>>> import numpy as np
>>> np.set_printoptions(precision=1, suppress=True, linewidth=200)
>>> arr = 0.5 ** np.abs(np.subtract.outer(np.arange(11), np.arange(11)))
>>> arr.round(1) + 0
array([[1. , 0.5, 0.2, 0.1, 0.1, 0. , 0. , 0. , 0. , 0. , 0. ],
       [0.5, 1. , 0.5, 0.2, 0.1, 0.1, 0. , 0. , 0. , 0. , 0. ],
       [0.2, 0.5, 1. , 0.5, 0.2, 0.1, 0.1, 0. , 0. , 0. , 0. ],
       [0.1, 0.2, 0.5, 1. , 0.5, 0.2, 0.1, 0.1, 0. , 0. , 0. ],
       [0.1, 0.1, 0.2, 0.5, 1. , 0.5, 0.2, 0.1, 0.1, 0. , 0. ],
       [0. , 0.1, 0.1, 0.2, 0.5, 1. , 0.5, 0.2, 0.1, 0.1, 0. ],
       [0. , 0. , 0.1, 0.1, 0.2, 0.5, 1. , 0.5, 0.2, 0.1, 0.1],
       [0. , 0. , 0. , 0.1, 0.1, 0.2, 0.5, 1. , 0.5, 0.2, 0.1],
       [0. , 0. , 0. , 0. , 0.1, 0.1, 0.2, 0.5, 1. , 0.5, 0.2],
       [0. , 0. , 0. , 0. , 0. , 0.1, 0.1, 0.2, 0.5, 1. , 0.5],
       [0. , 0. , 0. , 0. , 0. , 0. , 0.1, 0.1, 0.2, 0.5, 1. ]])
>>> # symmetric
>>> M2 = arr / np.sqrt((arr ** 2).mean(axis=1, keepdims=True))
>>> M2[5]
array([0.1, 0.2, 0.3, 0.6, 1.3, 2.6, 1.3, 0.6, 0.3, 0.2, 0.1])
>>> np.linalg.matrix_rank(M2) == np.linalg.matrix_rank(arr)
np.True_
>>> rng = np.random.default_rng(45203)
>>> z = rng.permutation(11)
>>> M2 = arr[:, z] * rng.choice([-1, 1], 11)
>>> M2.round(1) + 0
array([[ 0. ,  0.1,  0. ,  0. ,  0. ,  0. ,  0.1, -1. ,  0.2, -0.5,  0. ],
       [ 0. ,  0.2,  0. ,  0. ,  0.1,  0. ,  0.1, -0.5,  0.5, -1. ,  0. ],
       [ 0. ,  0.5,  0. ,  0. ,  0.1,  0. ,  0.2, -0.2,  1. , -0.5,  0.1],
       [ 0. ,  1. ,  0. , -0.1,  0.2,  0. ,  0.5, -0.1,  0.5, -0.2,  0.1],
       [ 0.1,  0.5,  0. , -0.1,  0.5,  0. ,  1. , -0.1,  0.2, -0.1,  0.2],
       [ 0.1,  0.2,  0.1, -0.2,  1. ,  0. ,  0.5,  0. ,  0.1, -0.1,  0.5],
       [ 0.2,  0.1,  0.1, -0.5,  0.5,  0.1,  0.2,  0. ,  0.1,  0. ,  1. ],
       [ 0.5,  0.1,  0.2, -1. ,  0.2,  0.1,  0.1,  0. ,  0. ,  0. ,  0.5],
       [ 1. ,  0. ,  0.5, -0.5,  0.1,  0.2,  0.1,  0. ,  0. ,  0. ,  0.2],
       [ 0.5,  0. ,  1. , -0.2,  0.1,  0.5,  0. ,  0. ,  0. ,  0. ,  0.1],
       [ 0.2,  0. ,  0.5, -0.1,  0. ,  1. ,  0. ,  0. ,  0. ,  0. ,  0.1]])
>>> U, _, vt = np.linalg.svd(arr.T @ M2)
>>> np.round(U @ vt, 1) + 0
array([[ 0.,  0.,  0.,  0.,  0.,  0.,  0., -1.,  0.,  0.,  0.],
       [ 0.,  0.,  0.,  0.,  0.,  0.,  0.,  0.,  0., -1.,  0.],
       [ 0.,  0.,  0.,  0.,  0.,  0.,  0.,  0.,  1.,  0.,  0.],
       [ 0.,  1.,  0.,  0.,  0.,  0.,  0.,  0.,  0.,  0.,  0.],
       [ 0.,  0.,  0.,  0.,  0.,  0.,  1.,  0.,  0.,  0.,  0.],
       [ 0.,  0.,  0.,  0.,  1.,  0.,  0.,  0.,  0.,  0.,  0.],
       [ 0.,  0.,  0.,  0.,  0.,  0.,  0.,  0.,  0.,  0.,  1.],
       [ 0.,  0.,  0., -1.,  0.,  0.,  0.,  0.,  0.,  0.,  0.],
       [ 1.,  0.,  0.,  0.,  0.,  0.,  0.,  0.,  0.,  0.,  0.],
       [ 0.,  0.,  1.,  0.,  0.,  0.,  0.,  0.,  0.,  0.,  0.],
       [ 0.,  0.,  0.,  0.,  0.,  1.,  0.,  0.,  0.,  0.,  0.]])
